$ python3 -q
>>> import numpy as np
>>> from numpy import linalg as LA
>>> np.set_printoptions(precision=2, suppress=True, linewidth=160, legacy="1.25")
>>> def rd(a):
...     return np.round(a, 2) + 0
... 
>>> J = np.array([[7.02, -4.0, 6.0, -2.0, -5.0],
...     [-9.0, 3.02, 9.0, -8.0, -8.0],
...     [7.0, -8.0, 5.02, 7.0, -3.0],
...     [-8.0, -9.0, -9.0, 0.02, 8.0],
...     [7.0, -4.0, 6.0, -2.0, -4.98]])
>>> left, s, Vt = LA.svd(J)
>>> np.argmax(s[:-1] / (s[1:] + 1e-6)) + 1
4
>>> rd(s)
array([22.99, 18.87, 11.34,  5.68,  0.01])
>>> Y = left[:, :4] @ np.diag(s[:4]) @ Vt[:4]
>>> rd(Y)
array([[ 7.02, -4.  ,  6.  , -2.  , -4.99],
       [-9.  ,  3.02,  9.  , -8.  , -8.  ],
       [ 7.  , -8.  ,  5.02,  7.  , -3.  ],
       [-8.  , -9.  , -9.  ,  0.02,  8.  ],
       [ 7.  , -4.  ,  6.  , -2.  , -4.99]])
>>> rd(LA.norm(J - Y, 2)), rd(s[4])
(0.01, 0.01)
>>> Y = np.array([[1, 4, 5], [2, 8, 6]])
>>> basis = np.kron(Y, J)
>>> basis.shape
(10, 15)
>>> arr = np.load("data.npy")
>>> arr
array([[ 2,  3, -3],
       [ 4,  2, -1],
       [ 7,  4, -1],
       [ 7,  3,  2],
       [ 4,  0, -1],
       [ 1, -3,  1],
       [-2, -1,  3],
       [-4, -1,  1],
       [-3, -1,  4],
       [-3,  2,  2],
       [-1, -1,  3],
       [ 0,  2,  5],
       [-2,  5,  5],
       [ 1,  7,  3],
       [ 0, 10,  4],
       [-3, 13,  5],
       [-6, 12,  2],
       [-7, 12, -1],
       [-8, 12,  1],
       [-6, 14,  4],
       [-5, 14,  1],
       [-3, 14, -2],
       [-3, 12, -2],
       [ 0, 14, -3],
       [ 3, 11, -3],
       [ 0,  8, -6],
       [-1,  5, -7],
       [ 2,  4, -8],
       [ 3,  2, -7],
       [ 2,  4, -4]])
>>> idx = arr[:, 1] > np.median(arr[:, 1])
>>> r0 = arr[idx].mean(axis=0) - arr[~idx].mean(axis=0)
>>> rd(r0)
array([-3.93,  9.6 ,  0.33])
>>> ((arr - arr.mean(axis=0)) @ r0 > 0).astype(int)
array([0, 0, 0, 0, 0, 0, 0, 0, 0, 0, 0, 0, 0, 1, 1, 1, 1, 1, 1, 1, 1, 1, 1, 1, 1, 1, 0, 0, 0, 0])
>>> idx.astype(int)
array([0, 0, 0, 0, 0, 0, 0, 0, 0, 0, 0, 0, 1, 1, 1, 1, 1, 1, 1, 1, 1, 1, 1, 1, 1, 1, 1, 0, 0, 0])
>>> np.argsort(-np.abs(r0).round(6), kind="stable")
array([1, 0, 2])
>>> rd((((arr - arr.mean(axis=0)) @ r0 > 0) == idx).mean())
0.93
